In [1]: import numpy as np

In [2]: np.set_printoptions(suppress=True, linewidth=160)

In [3]: def tidy(a):
   ...:     return np.round(a, 2) + 0
   ...: 

In [4]: m1 = np.array([[-0.03, -0.03, 1.02],
   ...:     [-0.03, 0.03, 1.01],
   ...:     [0.04, -0.01, 0.99],
   ...:     [0.05, 0.07, 1.08],
   ...:     [0.08, 0.02, 1.08],
   ...:     [-0.04, 0.0, 1.01],
   ...:     [1.03, 0.01, -0.01],
   ...:     [1.02, 0.02, 0.03],
   ...:     [1.05, -0.04, 0.02],
   ...:     [0.98, -0.1, -0.06],
   ...:     [1.05, 0.08, -0.04],
   ...:     [0.99, 0.02, -0.1],
   ...:     [1.05, 1.06, 0.05],
   ...:     [1.0, 0.99, 0.16],
   ...:     [0.99, 1.06, -0.05],
   ...:     [0.87, 0.92, 0.04],
   ...:     [1.03, 0.96, 0.0],
   ...:     [1.05, 1.06, 0.03]])

In [5]: other = np.c_[m1[:, :2] @ np.array([[0, 0], [0, 2]]), np.array([1, 1, 0, 1, 3, 3, 0, 2, 1, 3, 2, 0, 3, 1, 1, 3, 2, 1])]

In [6]: other
Out[6]: 
array([[ 0.  , -0.06,  1.  ],
       [ 0.  ,  0.06,  1.  ],
       [ 0.  , -0.02,  0.  ],
       [ 0.  ,  0.14,  1.  ],
       [ 0.  ,  0.04,  3.  ],
       [ 0.  ,  0.  ,  3.  ],
       [ 0.  ,  0.02,  0.  ],
       [ 0.  ,  0.04,  2.  ],
       [ 0.  , -0.08,  1.  ],
       [ 0.  , -0.2 ,  3.  ],
       [ 0.  ,  0.16,  2.  ],
       [ 0.  ,  0.04,  0.  ],
       [ 0.  ,  2.12,  3.  ],
       [ 0.  ,  1.98,  1.  ],
       [ 0.  ,  2.12,  1.  ],
       [ 0.  ,  1.84,  3.  ],
       [ 0.  ,  1.92,  2.  ],
       [ 0.  ,  2.12,  1.  ]])

In [7]: np.linalg.matrix_rank(np.c_[m1, other])
Out[7]: np.int64(4)

In [8]: tidy(np.linalg.lstsq(m1, other[:, 0])[0])
Out[8]: array([0., 0., 0.])

In [9]: Xs = (m1 - m1.mean(axis=0)) / m1.std(axis=0)

In [10]: np.argwhere(np.abs(Xs) > 2)
Out[10]: array([], shape=(0, 2), dtype=int64)

In [11]: c = np.linalg.lstsq(np.delete(Xs, 0, axis=1), Xs[:, 0])[0]

In [12]: np.abs(c).argmax()
Out[12]: np.int64(1)

In [13]: tidy(1 - np.var(Xs[:, 0] - np.delete(Xs, 0, axis=1) @ c))
Out[13]: np.float64(0.98)

In [14]: tidy(c)
Out[14]: array([ 0.05, -0.96])

In [15]: gram = np.cov(m1, rowvar=False)

In [16]: tidy(np.linalg.eigvalsh(gram)[::-1])
Out[16]: array([0.56, 0.16, 0.  ])

In [17]: tidy(np.corrcoef(m1[:, 2], m1[:, 0])[0, 1])
Out[17]: np.float64(-0.99)

In [18]: tidy(gram)
Out[18]: 
array([[ 0.24,  0.11, -0.24],
       [ 0.11,  0.24, -0.11],
       [-0.24, -0.11,  0.25]])

In [19]: gram.shape
Out[19]: (3, 3)

In [20]: tidy(np.median(m1, axis=0))
Out[20]: array([0.99, 0.02, 0.04])

In [21]: tidy(np.corrcoef(m1.T))
Out[21]: 
array([[ 1.  ,  0.47, -0.99],
       [ 0.47,  1.  , -0.44],
       [-0.99, -0.44,  1.  ]])

In [22]: np.argsort(-m1.std(axis=0).round(6), kind="stable")
Out[22]: array([2, 1, 0])

In [23]: tidy(m1.std(axis=0))
Out[23]: array([0.47, 0.48, 0.49])

In [24]: np.argwhere(np.triu(np.abs(np.corrcoef(m1.T)) > 0.8, 1))
Out[24]: array([[0, 2]])

In [25]: tidy(np.polyfit(m1[:, 2], m1[:, 0], 1))
Out[25]: array([-0.96,  1.01])

In [26]: rng = np.random.default_rng(304)

In [27]: other = m1 + rng.integers(-2, 3, (18, 2)) @ rng.integers(-2, 3, (2, 3))

In [28]: tidy(other)
Out[28]: 
array([[ 0.97, -1.03, -0.98],
       [ 3.97,  2.03, -6.99],
       [ 0.04, -3.01,  0.99],
       [-0.95,  4.07,  3.08],
       [-2.92,  0.02,  7.08],
       [ 0.96,  2.  , -0.99],
       [-1.97, -2.99,  5.99],
       [ 0.02, -4.98,  2.03],
       [-0.95, -1.04,  4.02],
       [-0.02, -5.1 ,  1.94],
       [-0.95, -0.92,  3.96],
       [-1.01, -3.98,  3.9 ],
       [ 1.05, -1.94,  0.05],
       [ 0.  , -4.01,  2.16],
       [ 1.99,  0.06, -2.05],
       [ 0.87, -2.08,  0.04],
       [ 2.03, -3.04, -2.  ],
       [ 4.05,  1.06, -5.97]])

In [29]: tidy(other - m1)
Out[29]: 
array([[ 1., -1., -2.],
       [ 4.,  2., -8.],
       [ 0., -3.,  0.],
       [-1.,  4.,  2.],
       [-3.,  0.,  6.],
       [ 1.,  2., -2.],
       [-3., -3.,  6.],
       [-1., -5.,  2.],
       [-2., -1.,  4.],
       [-1., -5.,  2.],
       [-2., -1.,  4.],
       [-2., -4.,  4.],
       [ 0., -3.,  0.],
       [-1., -5.,  2.],
       [ 1., -1., -2.],
       [ 0., -3.,  0.],
       [ 1., -4., -2.],
       [ 3.,  0., -6.]])

In [30]: np.abs(other - m1).sum(axis=1)
Out[30]: array([ 4., 14.,  3.,  7.,  9.,  5., 12.,  8.,  7.,  8.,  7., 10.,  3.,  8.,  4.,  3.,  7.,  9.])

In [31]: gram = np.cov(other, rowvar=False)

In [32]: tidy(np.median(other, axis=0))
Out[32]: array([ 0.03, -1.49,  1.46])

In [33]: tidy(np.polyfit(other[:, 0], other[:, 2], 1))
Out[33]: array([-2.01,  1.71])

In [34]: np.argwhere(np.triu(np.abs(np.corrcoef(other.T)) > 0.8, 1))
Out[34]: array([[0, 2]])

In [35]: E = np.array([[5.0, 1.0, 1.0, 1.0],
    ...:     [1.0, 5.0, 1.0, 1.0],
    ...:     [1.0, 1.0, 5.0, 1.0],
    ...:     [1.0, 1.0, 1.0, 5.0]])

In [36]: tidy(np.linalg.det(2 * E)), tidy(np.linalg.det(E))
Out[36]: (np.float64(8192.0), np.float64(512.0))

In [37]: np.kron(np.eye(2, dtype=int), E)
Out[37]: 
array([[5., 1., 1., 1., 0., 0., 0., 0.],
       [1., 5., 1., 1., 0., 0., 0., 0.],
       [1., 1., 5., 1., 0., 0., 0., 0.],
       [1., 1., 1., 5., 0., 0., 0., 0.],
       [0., 0., 0., 0., 5., 1., 1., 1.],
       [0., 0., 0., 0., 1., 5., 1., 1.],
       [0., 0., 0., 0., 1., 1., 5., 1.],
       [0., 0., 0., 0., 1., 1., 1., 5.]])

In [38]: A = np.array([[0.5, 0.5], [0.0, 1.0]])

In [39]: ev, vecs = np.linalg.eig(A)

In [40]: tidy(np.sort(np.linalg.eigvals(A @ A)))
Out[40]: array([0.25, 1.  ])

In [41]: ev
Out[41]: array([0.5, 1. ])

In [42]: np.prod(ev)
Out[42]: np.float64(0.5)

In [43]: tidy(np.sort(np.linalg.eigvals(np.linalg.inv(A))))
Out[43]: array([1., 2.])

In [44]: J = np.loadtxt("run19.csv", delimiter=",")

In [45]: J
Out[45]: 
array([[0., 1., 0., 0.],
       [0., 0., 1., 0.],
       [1., 0., 0., 0.],
       [0., 0., 0., 1.]])

In [46]: other = A / np.sqrt((A ** 2).mean(axis=1, keepdims=True))

In [47]: tidy(other[1])
Out[47]: array([0.  , 1.41])

In [48]: tidy(np.linalg.norm(other, axis=1))
Out[48]: array([1.41, 1.41])

In [49]: np.linalg.matrix_rank(other) == np.linalg.matrix_rank(A)
Out[49]: np.True_

In [50]: np.einsum("ii->", J)
Out[50]: np.float64(1.0)

In [51]: tidy(np.linalg.eigvals(J).sum().real)
Out[51]: np.float64(1.0)

In [52]: np.kron(np.eye(2, dtype=int), J)
Out[52]: 
array([[0., 1., 0., 0., 0., 0., 0., 0.],
       [0., 0., 1., 0., 0., 0., 0., 0.],
       [1., 0., 0., 0., 0., 0., 0., 0.],
       [0., 0., 0., 1., 0., 0., 0., 0.],
       [0., 0., 0., 0., 0., 1., 0., 0.],
       [0., 0., 0., 0., 0., 0., 1., 0.],
       [0., 0., 0., 0., 1., 0., 0., 0.],
       [0., 0., 0., 0., 0., 0., 0., 1.]])

In [53]: tidy(np.linalg.det(J.T))
Out[53]: np.float64(1.0)

In [54]: tidy(np.poly(J))
Out[54]: array([ 1., -1.,  0., -1.,  1.])

In [55]: arr = np.load("w.npy")

In [56]: tidy(arr)
Out[56]: 
array([[ 0.09, -0.09,  0.27],
       [-0.09,  0.09, -0.27],
       [ 0.27, -0.27,  0.82]])

In [57]: # symmetric

In [58]: x = np.array([2, -1, 2])

In [59]: a = np.maximum(arr @ x, 0)

In [60]: tidy(np.tanh(arr @ x))
Out[60]: array([ 0.67, -0.67,  0.99])

In [61]: tidy(arr * (a > 1e-9)[:, None])
Out[61]: 
array([[ 0.09, -0.09,  0.27],
       [ 0.  ,  0.  ,  0.  ],
       [ 0.27, -0.27,  0.82]])

In [62]: tidy(arr.T @ a)
Out[62]: array([ 0.74, -0.74,  2.23])

In [63]: tidy(np.maximum(arr @ x, 0) - np.maximum(-arr @ x, 0))
Out[63]: array([ 0.82, -0.82,  2.45])

In [64]: other = np.array([[-7, -4, 0], [-3, -3, -9], [-9, 3, -8]])

In [65]: tidy(np.einsum("ij->j", arr))
Out[65]: array([ 0.27, -0.27,  0.82])

In [66]: tidy(arr @ other)
Out[66]: 
array([[-2.82,  0.73, -1.36],
       [ 2.82, -0.73,  1.36],
       [-8.45,  2.18, -4.09]])

In [67]: tidy(np.einsum("ij,ij->i", arr, arr))
Out[67]: array([0.09, 0.09, 0.82])

In [68]: lab = rng.permutation(3)

In [69]: lab
Out[69]: array([2, 0, 1])

In [70]: other = arr[lab][:, lab]

In [71]: np.trace(other)
Out[71]: np.float64(1.0)

In [72]: tidy(other)
Out[72]: 
array([[ 0.82,  0.27, -0.27],
       [ 0.27,  0.09, -0.09],
       [-0.27, -0.09,  0.09]])

In [73]: tidy(np.linalg.det(other)), tidy(np.linalg.det(arr[lab]))
Out[73]: (np.float64(0.0), np.float64(0.0))

In [74]: tidy(np.diag(other))
Out[74]: array([0.82, 0.09, 0.09])

In [75]: ev, vecs = np.linalg.eigh(arr)

In [76]: x = np.array([4, 1, -1])

In [77]: tidy(vecs * np.abs(ev) @ vecs.T)
Out[77]: 
array([[ 0.09, -0.09,  0.27],
       [-0.09,  0.09, -0.27],
       [ 0.27, -0.27,  0.82]])

In [78]: tidy(np.linalg.eigvalsh(arr[1:, 1:]))
Out[78]: array([0.  , 0.91])

In [79]: tidy(np.abs(arr).sum(axis=1).max()), np.abs(ev).max()
Out[79]: (np.float64(1.36), np.float64(1.0))

In [80]: (np.sign(vecs[:, -1].round(6)) == np.sign(vecs[0, -1].round(6))).astype(int)
Out[80]: array([1, 0, 1])

In [81]: tidy(vecs * np.maximum(ev, 0) @ vecs.T)
Out[81]: 
array([[ 0.09, -0.09,  0.27],
       [-0.09,  0.09, -0.27],
       [ 0.27, -0.27,  0.82]])

In [82]: data = np.array([[0, 1, 0, -4], [2, 3, -8, -12], [0, -4, 0, 3], [-8, -12, 6, 9]])

In [83]: ev, vecs = np.linalg.eig(data)

In [84]: tidy(data @ vecs[:, 0] - ev[0] * vecs[:, 0])
Out[84]: array([0., 0., 0., 0.])

In [85]: tidy(ev)
Out[85]: array([21.81,  1.19, -3.44, -7.56])

In [86]: tidy(np.prod(ev))
Out[86]: np.float64(676.0)
